$ python3 -q
>>> import numpy as np
>>> np.set_printoptions(suppress=True, linewidth=100)
>>> out = np.array([[1, 0], [1, 2], [1, 2]])
>>> J = np.kron(np.eye(3, dtype=int), out)
>>> J
array([[1, 0, 0, 0, 0, 0],
       [1, 2, 0, 0, 0, 0],
       [1, 2, 0, 0, 0, 0],
       [0, 0, 1, 0, 0, 0],
       [0, 0, 1, 2, 0, 0],
       [0, 0, 1, 2, 0, 0],
       [0, 0, 0, 0, 1, 0],
       [0, 0, 0, 0, 1, 2],
       [0, 0, 0, 0, 1, 2]])
>>> P = J @ np.linalg.solve(J.T @ J, J.T)
>>> np.diag(P)
array([1. , 0.5, 0.5, 1. , 0.5, 0.5, 1. , 0.5, 0.5])
>>> np.linalg.matrix_rank(np.eye(9) - P)
np.int64(3)
>>> P @ J[:, 2]
array([0., 0., 0., 1., 1., 1., 0., 0., 0.])
>>> J @ J
Traceback (most recent call last):
  File "<python-input-9>", line 1, in <module>
    J @ J
    ~~^~~
ValueError: matmul: Input operand 1 has a mismatch in its core dimension 0, with gufunc signature (n?,k),(k,m?)->(n?,m?) (size 9 is different from 6)
>>> cov = J.T @ J
>>> np.trace(cov), (J ** 2).sum()
(np.int64(33), np.int64(33))
>>> np.round(np.linalg.svd(J, compute_uv=False) ** 2, 1)
array([10.2, 10.2, 10.2,  0.8,  0.8,  0.8])
>>> np.allclose(cov, cov.T)
True
>>> Q, r_ = np.linalg.qr(J)
>>> np.trace(Q @ Q.T)
np.float64(6.0)
>>> np.round(Q @ r_, 1) + 0
array([[1., 0., 0., 0., 0., 0.],
       [1., 2., 0., 0., 0., 0.],
       [1., 2., 0., 0., 0., 0.],
       [0., 0., 1., 0., 0., 0.],
       [0., 0., 1., 2., 0., 0.],
       [0., 0., 1., 2., 0., 0.],
       [0., 0., 0., 0., 1., 0.],
       [0., 0., 0., 0., 1., 2.],
       [0., 0., 0., 0., 1., 2.]])
>>> np.round(Q.T @ Q, 1) + 0
array([[1., 0., 0., 0., 0., 0.],
       [0., 1., 0., 0., 0., 0.],
       [0., 0., 1., 0., 0., 0.],
       [0., 0., 0., 1., 0., 0.],
       [0., 0., 0., 0., 1., 0.],
       [0., 0., 0., 0., 0., 1.]])
>>> round(float(abs(r_[0, 0])), 1), round(np.linalg.norm(J[:, 0]), 1)
(1.7, np.float64(1.7))
>>> Uu, sig, vt = np.linalg.svd(J, full_matrices=False)
>>> np.allclose(Uu * sig @ vt, J)
True
>>> np.round(vt @ vt.T, 1) + 0
array([[1., 0., 0., 0., 0., 0.],
       [0., 1., 0., 0., 0., 0.],
       [0., 0., 1., 0., 0., 0.],
       [0., 0., 0., 1., 0., 0.],
       [0., 0., 0., 0., 1., 0.],
       [0., 0., 0., 0., 0., 1.]])
>>> np.round(Uu.T @ Uu, 1) + 0
array([[1., 0., 0., 0., 0., 0.],
       [0., 1., 0., 0., 0., 0.],
       [0., 0., 1., 0., 0., 0.],
       [0., 0., 0., 1., 0., 0.],
       [0., 0., 0., 0., 1., 0.],
       [0., 0., 0., 0., 0., 1.]])
>>> (sig > 1e-8).sum()
np.int64(6)
>>> np.round(np.cumsum(sig ** 2) / np.sum(sig ** 2), 1)
array([0.3, 0.6, 0.9, 1. , 1. , 1. ])
>>> sig.round(1)
array([3.2, 3.2, 3.2, 0.9, 0.9, 0.9])
>>> vec = np.array([0, 1, 0, 1, 0, 3])
>>> target = J @ vec
>>> coef, lr = np.zeros(6), 1 / np.linalg.norm(J, 2) ** 2
>>> for i in range(250):
...     coef -= lr * J.T @ (J @ coef - target)
...     if i % 50 == 0: print(i, round(np.linalg.norm(J @ coef - target), 1))
... 
0 1.3
50 0.0
100 0.0
150 0.0
200 0.0
>>> coef.round(1) + 0
array([0., 1., 0., 1., 0., 3.])
>>> round(np.linalg.cond(J), 1)
np.float64(3.6)
>>> X = np.array([[0.1, -2.2, 0.5, -1.1, -1.4],
...     [-0.2, -1.0, -1.1, 0.4, 1.6],
...     [-0.5, 0.2, 1.9, 0.7, -1.8],
...     [-0.3, -0.8, 2.3, 0.1, 1.0]])
>>> def softmax(z):
...     e = np.exp(z - z.max(axis=-1, keepdims=True))
...     return e / e.sum(axis=-1, keepdims=True)
... 
>>> np.round(softmax(10 * X[2]), 1) + 0
array([0., 0., 1., 0., 0.])
>>> np.round(softmax(X[2]), 1) + 0
array([0.1, 0.1, 0.6, 0.2, 0. ])
>>> scores = X @ X.T / np.sqrt(5)
>>> np.round(softmax(scores), 1) + 0
array([[0.9, 0. , 0.1, 0. ],
       [0.1, 0.8, 0. , 0.1],
       [0.1, 0. , 0.8, 0.1],
       [0.1, 0. , 0.1, 0.8]])
>>> np.round(softmax(scores + np.triu(np.full(scores.shape, -np.inf), 1)), 1) + 0
array([[1. , 0. , 0. , 0. ],
       [0.1, 0.9, 0. , 0. ],
       [0.1, 0. , 0.9, 0. ],
       [0.1, 0. , 0.1, 0.8]])
>>> softmax(scores).round(6).argmax(axis=1)
array([0, 1, 2, 3])
>>> out = X / np.sqrt((X ** 2).mean(axis=1, keepdims=True))
>>> np.round(X - X.mean(axis=1, keepdims=True), 1)
array([[ 0.9, -1.4,  1.3, -0.3, -0.6],
       [-0.1, -0.9, -1. ,  0.5,  1.7],
       [-0.6,  0.1,  1.8,  0.6, -1.9],
       [-0.8, -1.3,  1.8, -0.4,  0.5]])
>>> np.linalg.matrix_rank(X - X.mean(axis=1, keepdims=True))
np.int64(4)
>>> mat = np.load("data.npy")
>>> mat
array([[0, 1, 1, 1, 1],
       [1, 0, 0, 1, 1],
       [1, 0, 0, 1, 1],
       [1, 1, 1, 0, 1],
       [1, 1, 1, 1, 0]])
>>> np.trace(mat)
np.int64(0)
>>> np.linalg.determinant(mat)
Traceback (most recent call last):
  File "<python-input-46>", line 1, in <module>
    np.linalg.determinant(mat)
    ^^^^^^^^^^^^^^^^^^^^^
AttributeError: module 'numpy.linalg' has no attribute 'determinant'
>>> np.round(np.linalg.det(mat), 1)
np.float64(0.0)
>>> [round(float(np.linalg.det(mat[:i, :i])), 2) + 0 for i in range(1, 6)]
[0.0, -1.0, 0.0, 0.0, 0.0]
>>> round(float(np.linalg.eigvalsh(mat).min()), 1)
-1.6
>>> np.linalg.cond(mat) > 100
np.True_
>>> K = np.load("a.npy")
>>> K
array([[ 2,  2,  2,  2,  2,  2,  2,  2,  2,  2],
       [ 2,  4,  4,  4,  4,  4,  4,  4,  4,  4],
       [ 2,  4,  6,  6,  6,  6,  6,  6,  6,  6],
       [ 2,  4,  6,  8,  8,  8,  8,  8,  8,  8],
       [ 2,  4,  6,  8, 10, 10, 10, 10, 10, 10],
       [ 2,  4,  6,  8, 10, 12, 12, 12, 12, 12],
       [ 2,  4,  6,  8, 10, 12, 14, 14, 14, 14],
       [ 2,  4,  6,  8, 10, 12, 14, 16, 16, 16],
       [ 2,  4,  6,  8, 10, 12, 14, 16, 18, 18],
       [ 2,  4,  6,  8, 10, 12, 14, 16, 18, 20]])
>>> K @ K
array([[  40,   76,  108,  136,  160,  180,  196,  208,  216,  220],
       [  76,  148,  212,  268,  316,  356,  388,  412,  428,  436],
       [ 108,  212,  308,  392,  464,  524,  572,  608,  632,  644],
       [ 136,  268,  392,  504,  600,  680,  744,  792,  824,  840],
       [ 160,  316,  464,  600,  720,  820,  900,  960, 1000, 1020],
       [ 180,  356,  524,  680,  820,  940, 1036, 1108, 1156, 1180],
       [ 196,  388,  572,  744,  900, 1036, 1148, 1232, 1288, 1316],
       [ 208,  412,  608,  792,  960, 1108, 1232, 1328, 1392, 1424],
       [ 216,  428,  632,  824, 1000, 1156, 1288, 1392, 1464, 1500],
       [ 220,  436,  644,  840, 1020, 1180, 1316, 1424, 1500, 1540]])
>>> assert K == K.T
Traceback (most recent call last):
  File "<python-input-54>", line 1, in <module>
    assert K == K.T
           ^^^^^^^^
ValueError: The truth value of an array with more than one element is ambiguous. Use a.any() or a.all()
>>> np.allclose(K, K.T)
True
>>> np.trace(K)
np.int64(110)
>>> K.inv()
Traceback (most recent call last):
  File "<python-input-57>", line 1, in <module>
    K.inv()
    ^^^^^
AttributeError: 'numpy.ndarray' object has no attribute 'inv'
>>> cov = K.T @ K
>>> np.round(np.linalg.eigvalsh(cov)[::-1], 1)
array([8016. ,  102. ,   14. ,    4. ,    1.7,    0.9,    0.5,    0.4,    0.3,    0.3])
>>> cov
array([[  40,   76,  108,  136,  160,  180,  196,  208,  216,  220],
       [  76,  148,  212,  268,  316,  356,  388,  412,  428,  436],
       [ 108,  212,  308,  392,  464,  524,  572,  608,  632,  644],
       [ 136,  268,  392,  504,  600,  680,  744,  792,  824,  840],
       [ 160,  316,  464,  600,  720,  820,  900,  960, 1000, 1020],
       [ 180,  356,  524,  680,  820,  940, 1036, 1108, 1156, 1180],
       [ 196,  388,  572,  744,  900, 1036, 1148, 1232, 1288, 1316],
       [ 208,  412,  608,  792,  960, 1108, 1232, 1328, 1392, 1424],
       [ 216,  428,  632,  824, 1000, 1156, 1288, 1392, 1464, 1500],
       [ 220,  436,  644,  840, 1020, 1180, 1316, 1424, 1500, 1540]])
>>> np.round(np.linalg.svd(K, compute_uv=False) ** 2, 1)
array([8016. ,  102. ,   14. ,    4. ,    1.7,    0.9,    0.5,    0.4,    0.3,    0.3])
>>> np.linalg.matrix_rank(cov)
np.int64(10)
>>> vec = np.array([-4, 4, -5, -4, -3, 3, 2, 5, -1, 1])
>>> target = K @ vec
>>> coef, lr = np.zeros(10), 1 / np.linalg.norm(K, 2) ** 2
>>> for i in range(10):
...     coef -= lr * K.T @ (K @ coef - target)
...     if i % 2 == 0: print(i, round(np.linalg.norm(K @ coef - target), 1))
... 
0 49.6
2 48.5
4 47.4
6 46.3
8 45.3
>>> coef.round(1) + 0
array([0. , 0. , 0. , 0.1, 0.2, 0.3, 0.5, 0.6, 0.7, 0.8])
>>> w, V = np.linalg.eigh(K)
>>> np.round(np.linalg.svd(K, compute_uv=False), 1)
array([89.5, 10.1,  3.7,  2. ,  1.3,  0.9,  0.7,  0.6,  0.5,  0.5])
>>> np.round(w.sum(), 1), np.trace(K)
(np.float64(110.0), np.int64(110))
>>> w.round(1)
array([ 0.5,  0.5,  0.6,  0.7,  0.9,  1.3,  2. ,  3.7, 10.1, 89.5])
>>> np.unique(w.round(6) + 0, return_counts=True)[1]
array([1, 1, 1, 1, 1, 1, 1, 1, 1, 1])
>>> np.round(V.T @ K @ V, 1) + 0
array([[ 0.5,  0. ,  0. ,  0. ,  0. ,  0. ,  0. ,  0. ,  0. ,  0. ],
       [ 0. ,  0.5,  0. ,  0. ,  0. ,  0. ,  0. ,  0. ,  0. ,  0. ],
       [ 0. ,  0. ,  0.6,  0. ,  0. ,  0. ,  0. ,  0. ,  0. ,  0. ],
       [ 0. ,  0. ,  0. ,  0.7,  0. ,  0. ,  0. ,  0. ,  0. ,  0. ],
       [ 0. ,  0. ,  0. ,  0. ,  0.9,  0. ,  0. ,  0. ,  0. ,  0. ],
       [ 0. ,  0. ,  0. ,  0. ,  0. ,  1.3,  0. ,  0. ,  0. ,  0. ],
       [ 0. ,  0. ,  0. ,  0. ,  0. ,  0. ,  2. ,  0. ,  0. ,  0. ],
       [ 0. ,  0. ,  0. ,  0. ,  0. ,  0. ,  0. ,  3.7,  0. ,  0. ],
       [ 0. ,  0. ,  0. ,  0. ,  0. ,  0. ,  0. ,  0. , 10.1,  0. ],
       [ 0. ,  0. ,  0. ,  0. ,  0. ,  0. ,  0. ,  0. ,  0. , 89.5]])
>>> np.abs(V[:, -1]).round(6).argmax()
np.int64(9)
